% ipython --no-banner

In [1]: import numpy as np

In [2]: np.set_printoptions(precision=1, suppress=True, linewidth=100, legacy="1.25")

In [3]: theta = np.deg2rad(15)

In [4]: M = np.eye(12)

In [5]: M[np.ix_([2, 8], [2, 8])] = [[np.cos(theta), -np.sin(theta)], [np.sin(theta), np.cos(theta)]]

In [6]: M
Out[6]: 
array([[ 1. ,  0. ,  0. ,  0. ,  0. ,  0. ,  0. ,  0. ,  0. ,  0. ,  0. ,  0. ],
       [ 0. ,  1. ,  0. ,  0. ,  0. ,  0. ,  0. ,  0. ,  0. ,  0. ,  0. ,  0. ],
       [ 0. ,  0. ,  1. ,  0. ,  0. ,  0. ,  0. ,  0. , -0.3,  0. ,  0. ,  0. ],
       [ 0. ,  0. ,  0. ,  1. ,  0. ,  0. ,  0. ,  0. ,  0. ,  0. ,  0. ,  0. ],
       [ 0. ,  0. ,  0. ,  0. ,  1. ,  0. ,  0. ,  0. ,  0. ,  0. ,  0. ,  0. ],
       [ 0. ,  0. ,  0. ,  0. ,  0. ,  1. ,  0. ,  0. ,  0. ,  0. ,  0. ,  0. ],
       [ 0. ,  0. ,  0. ,  0. ,  0. ,  0. ,  1. ,  0. ,  0. ,  0. ,  0. ,  0. ],
       [ 0. ,  0. ,  0. ,  0. ,  0. ,  0. ,  0. ,  1. ,  0. ,  0. ,  0. ,  0. ],
       [ 0. ,  0. ,  0.3,  0. ,  0. ,  0. ,  0. ,  0. ,  1. ,  0. ,  0. ,  0. ],
       [ 0. ,  0. ,  0. ,  0. ,  0. ,  0. ,  0. ,  0. ,  0. ,  1. ,  0. ,  0. ],
       [ 0. ,  0. ,  0. ,  0. ,  0. ,  0. ,  0. ,  0. ,  0. ,  0. ,  1. ,  0. ],
       [ 0. ,  0. ,  0. ,  0. ,  0. ,  0. ,  0. ,  0. ,  0. ,  0. ,  0. ,  1. ]])

In [7]: # keeps lengths

In [8]: np.sort(np.linalg.eigvals(M).real)
Out[8]: array([1., 1., 1., 1., 1., 1., 1., 1., 1., 1., 1., 1.])

In [9]: (M != 0).astype(int)
Out[9]: 
array([[1, 0, 0, 0, 0, 0, 0, 0, 0, 0, 0, 0],
       [0, 1, 0, 0, 0, 0, 0, 0, 0, 0, 0, 0],
       [0, 0, 1, 0, 0, 0, 0, 0, 1, 0, 0, 0],
       [0, 0, 0, 1, 0, 0, 0, 0, 0, 0, 0, 0],
       [0, 0, 0, 0, 1, 0, 0, 0, 0, 0, 0, 0],
       [0, 0, 0, 0, 0, 1, 0, 0, 0, 0, 0, 0],
       [0, 0, 0, 0, 0, 0, 1, 0, 0, 0, 0, 0],
       [0, 0, 0, 0, 0, 0, 0, 1, 0, 0, 0, 0],
       [0, 0, 1, 0, 0, 0, 0, 0, 1, 0, 0, 0],
       [0, 0, 0, 0, 0, 0, 0, 0, 0, 1, 0, 0],
       [0, 0, 0, 0, 0, 0, 0, 0, 0, 0, 1, 0],
       [0, 0, 0, 0, 0, 0, 0, 0, 0, 0, 0, 1]])
